In [1]: import numpy as np

In [2]: np.set_printoptions(precision=2, suppress=True, linewidth=160)

In [3]: X = np.load("data.npy")

In [4]: X
Out[4]: 
array([[1., 0., 0.],
       [0., 1., 0.],
       [0., 0., 1.]])

In [5]: other = X / np.linalg.norm(X, axis=1, keepdims=True)

In [6]: C2 = other @ other.T

In [7]: C2
Out[7]: 
array([[1., 0., 0.],
       [0., 1., 0.],
       [0., 0., 1.]])

In [8]: np.linalg.norm(other, axis=1)
Out[8]: array([1., 1., 1.])

In [9]: F = np.loadtxt("w.csv", delimiter=",")

In [10]: F
Out[10]: 
array([[ 2.,  2.,  3.,  3.],
       [ 2.,  6.,  3.,  9.],
       [ 3.,  3., -1., -1.],
       [ 3.,  9., -1., -3.]])

In [11]: U, sv, Vh = np.linalg.svd(F, full_matrices=False)

In [12]: np.round(U.T @ F @ Vh.T, 2) + 0
Out[12]: 
array([[13.16,  0.  ,  0.  ,  0.  ],
       [ 0.  ,  9.74,  0.  ,  0.  ],
       [ 0.  ,  0.  ,  2.26,  0.  ],
       [ 0.  ,  0.  ,  0.  ,  1.67]])

In [13]: (sv > 1e-8).sum()
Out[13]: np.int64(4)

In [14]: np.allclose(U * sv @ Vh, F)
Out[14]: True

In [15]: ev, vecs = np.linalg.eigh(F)

In [16]: x = np.array([-2, 3, -1, -3])

In [17]: np.abs(F).sum(axis=1).max(), np.round(np.abs(ev).max(), 2)
Out[17]: (np.float64(20.0), np.float64(13.16))

In [18]: x @ F @ x
Out[18]: np.float64(-128.0)

In [19]: ev, vecs = np.linalg.eig(F)

In [20]: np.sort(np.linalg.eigvals(np.linalg.inv(F)))
Out[20]: array([-0.6 , -0.1 ,  0.08,  0.44])

In [21]: round(np.prod(ev), 2)
Out[21]: np.float64(484.0)

In [22]: ev
Out[22]: array([13.16, -9.74,  2.26, -1.67])

In [23]: C = np.array([[0.2, 1.4, 0.2, -1.4, -1.6, 0.0, -1.7, -0.1],
    ...:     [0.2, -0.2, 0.6, -2.1, 0.8, -0.4, 0.3, -1.7],
    ...:     [2.4, 0.8, -0.7, -0.3, 0.8, -0.8, 0.4, -1.9],
    ...:     [-0.2, 0.2, 0.5, 0.4, -0.5, -2.4, 0.5, 1.8]])

In [24]: rng = np.random.default_rng(5595)

In [25]: A = np.array([[3, 3, 3, 0],
    ...:     [0, 0, 1, 2],
    ...:     [3, 1, 0, 3],
    ...:     [1, 1, 3, 1],
    ...:     [1, 1, 2, 0],
    ...:     [2, 0, 3, 0],
    ...:     [3, 0, 3, 2],
    ...:     [2, 3, 1, 3],
    ...:     [2, 2, 3, 2],
    ...:     [3, 0, 2, 1],
    ...:     [2, 3, 2, 2],
    ...:     [3, 1, 0, 0],
    ...:     [3, 0, 0, 3],
    ...:     [2, 1, 2, 3],
    ...:     [0, 3, 0, 1]]) @ C + 0.3 * rng.normal(size=(15, 8))

In [26]: A
Out[26]: 
array([[  8.14,   6.24,   1.11, -11.83,   0.52,  -3.14,  -2.77, -11.02],
       [  2.12,   1.37,   0.41,   0.42,  -0.27,  -5.47,   1.31,   0.71],
       [  0.12,   4.44,   3.19,  -4.99,  -5.49,  -7.58,  -3.2 ,   3.46],
       [  7.4 ,   4.07,  -0.87,  -4.16,   0.99,  -5.46,   0.06,  -5.94],
       [  5.24,   3.06,  -0.56,  -3.96,   0.87,  -1.6 ,  -0.57,  -5.55],
       [  7.64,   5.22,  -1.81,  -3.85,  -1.02,  -1.63,  -1.94,  -5.85],
       [  6.93,   6.44,  -0.4 ,  -4.33,  -3.42,  -6.92,  -2.42,  -2.47],
       [  3.05,   3.95,   3.03,  -8.38,  -1.36,  -9.08,  -0.69,  -1.91],
       [  7.27,   5.47,   0.82,  -7.18,   0.07,  -7.83,  -0.67,  -5.92],
       [  5.12,   5.73,  -0.68,  -4.86,  -3.8 ,  -3.98,  -3.9 ,  -1.64],
       [  5.17,   3.98,   1.72,  -8.77,   0.44,  -7.5 ,  -0.94,  -5.05],
       [  1.17,   4.47,   1.2 ,  -6.19,  -3.95,  -0.13,  -4.96,  -1.76],
       [ -0.49,   5.03,   2.24,  -2.26,  -6.37,  -7.02,  -3.17,   5.03],
       [  4.56,   4.58,   1.54,  -4.02,  -2.22,  -9.16,  -1.07,  -0.37],
       [  0.79,  -0.15,   2.68,  -5.99,   1.81,  -3.6 ,   1.  ,  -4.17]])

In [27]: proj = A @ np.linalg.solve(A.T @ A, A.T)

In [28]: np.round(np.linalg.eigvalsh(proj), 2) + 0
Out[28]: array([0., 0., 0., 0., 0., 0., 0., 1., 1., 1., 1., 1., 1., 1., 1.])

In [29]: proj @ A[:, 0]
Out[29]: array([ 8.14,  2.12,  0.12,  7.4 ,  5.24,  7.64,  6.93,  3.05,  7.27,  5.12,  5.17,  1.17, -0.49,  4.56,  0.79])

In [30]: other = A / np.linalg.norm(A, axis=1, keepdims=True)

In [31]: C2 = other @ other.T

In [32]: np.linalg.norm(other, axis=1)
Out[32]: array([1., 1., 1., 1., 1., 1., 1., 1., 1., 1., 1., 1., 1., 1., 1.])

In [33]: C2[5]
Out[33]: array([0.9 , 0.31, 0.27, 0.92, 0.95, 1.  , 0.85, 0.59, 0.87, 0.84, 0.78, 0.63, 0.14, 0.63, 0.47])

In [34]: other = np.c_[A[:, :4] @ np.array([[1, -9, 7, -4], [-3, 2, -8, 8], [-9, -8, 8, 0], [7, -5, 6, 9]]), np.array([1, 1, 2, 2, 1, 0, 1, 1, 0, 0, 2, 2, 1, 1, 1])]

In [35]: other
Out[35]: 
array([[-103.42,  -10.46,  -55.09,  -89.13,    1.  ],
       [  -2.78,  -21.73,    9.65,    6.24,    1.  ],
       [ -76.86,    7.26,  -39.13,   -9.85,    2.  ],
       [ -26.09,  -30.63,  -12.73,  -34.52,    2.  ],
       [ -26.64,  -16.79,  -16.01,  -32.13,    1.  ],
       [ -18.66,  -24.57,  -25.88,  -23.51,    0.  ],
       [ -39.11,  -24.64,  -32.17,  -15.21,    1.  ],
       [ -94.73,   -1.79,  -36.4 ,  -56.02,    1.  ],
       [ -66.82,  -25.18,  -29.35,  -49.99,    0.  ],
       [ -40.03,   -4.89,  -44.61,  -18.42,    0.  ],
       [ -83.64,   -8.53,  -34.49,  -67.74,    2.  ],
       [ -66.42,   19.71,  -55.08,  -24.67,    2.  ],
       [ -51.53,    7.86,  -39.33,   21.84,    1.  ],
       [ -51.16,  -24.14,  -16.47,  -17.77,    1.  ],
       [ -64.79,    1.13,   -7.83,  -58.29,    1.  ]])

In [36]: np.linalg.matrix_rank(np.c_[A, other])
Out[36]: np.int64(9)

In [37]: np.linalg.norm(np.linalg.qr(A)[0].T @ other, axis=0) ** 2 / ((other ** 2).sum(axis=0) + 1e-12)
Out[37]: array([1.  , 1.  , 1.  , 1.  , 0.75])
